$ python3 -q
>>> import numpy as np
>>> np.set_printoptions(suppress=True, linewidth=100)
>>> def rd(a):
...     return np.round(a, 3) + 0
... 
>>> J = np.load("out16.npy")
>>> rd(J)
array([[-0.491,  0.495,  0.608, -0.38 ],
       [-0.666, -0.727, -0.046, -0.16 ],
       [-0.561,  0.43 , -0.477,  0.523],
       [ 0.   , -0.205,  0.633,  0.746]])
>>> A2 = J / np.linalg.norm(J, axis=1, keepdims=True)
>>> C2 = A2 @ A2.T
>>> rd(np.degrees(np.arccos(np.clip(C2[2, 0], -1, 1))))
np.float64(90.0)
>>> print(np.argwhere(np.triu(np.abs(C2) > 0.95, 1)))
[]
>>> rd(np.linalg.norm(A2, axis=1))
array([1., 1., 1., 1.])
>>> (C2 - 2 * np.eye(4)).round(6).argmax(axis=1)
array([1, 0, 0, 0])
>>> (np.abs(C2) > 0.9).astype(int)
array([[1, 0, 0, 0],
       [0, 1, 0, 0],
       [0, 0, 1, 0],
       [0, 0, 0, 1]])
>>> rd(C2[2])
array([0., 0., 1., 0.])
>>> t3 = np.stack([J, 5 * J, J[::-1]])
>>> np.linalg.matrix_rank(t3.reshape(3, -1))
np.int64(2)
>>> print(np.linalg.matrix_rank(t3))
[4 4 4]
>>> def softmax(z):
...     e = np.exp(z - z.max(axis=-1, keepdims=True))
...     return e / e.sum(axis=-1, keepdims=True)
... 
>>> softmax(J).sum(axis=1)
array([1., 1., 1., 1.])
>>> att = J @ J.T / np.sqrt(4)
>>> softmax(att).round(6).argmax(axis=1)
array([0, 1, 2, 3])
>>> rd(softmax(att)[1] @ J)
array([-0.463, -0.103,  0.148,  0.134])
>>> feats = np.load("block5.npy")
>>> feats
array([[-2.248,  0.798,  1.18 ],
       [-1.238, -0.277,  4.816],
       [ 4.226, -1.823,  0.899],
       [ 1.975, -1.121,  2.106],
       [ 4.203, -1.832,  0.933],
       [-3.216,  0.762,  2.775],
       [ 1.499, -1.483,  5.353],
       [ 2.317, -0.693, -1.191],
       [ 4.32 , -2.778,  5.968],
       [-0.538,  0.555, -1.838],
       [ 5.732, -3.374,  6.358],
       [ 0.493, -0.53 ,  1.833]])
>>> C2 = np.cov(feats, rowvar=False)
>>> print(rd(np.corrcoef(feats[:, 2], feats[:, 1])[0, 1]))
-0.56
>>> print(rd(np.median(feats, axis=0)))
[ 1.737 -0.907  1.97 ]
>>> np.argwhere(np.triu(np.abs(np.corrcoef(feats.T)) > 0.8, 1))
array([[0, 1]])
>>> print(rd(C2))
[[ 8.221 -3.638  1.917]
 [-3.638  1.819 -2.039]
 [ 1.917 -2.039  7.294]]
>>> np.argsort(-feats.std(axis=0).round(6), kind="stable")
array([0, 2, 1])
>>> rd(feats.std(axis=0))
array([2.745, 1.291, 2.586])
>>> rd(np.linalg.eigvalsh(C2)[::-1])
array([11.497,  5.835,  0.001])
>>> print(C2.shape)
(3, 3)
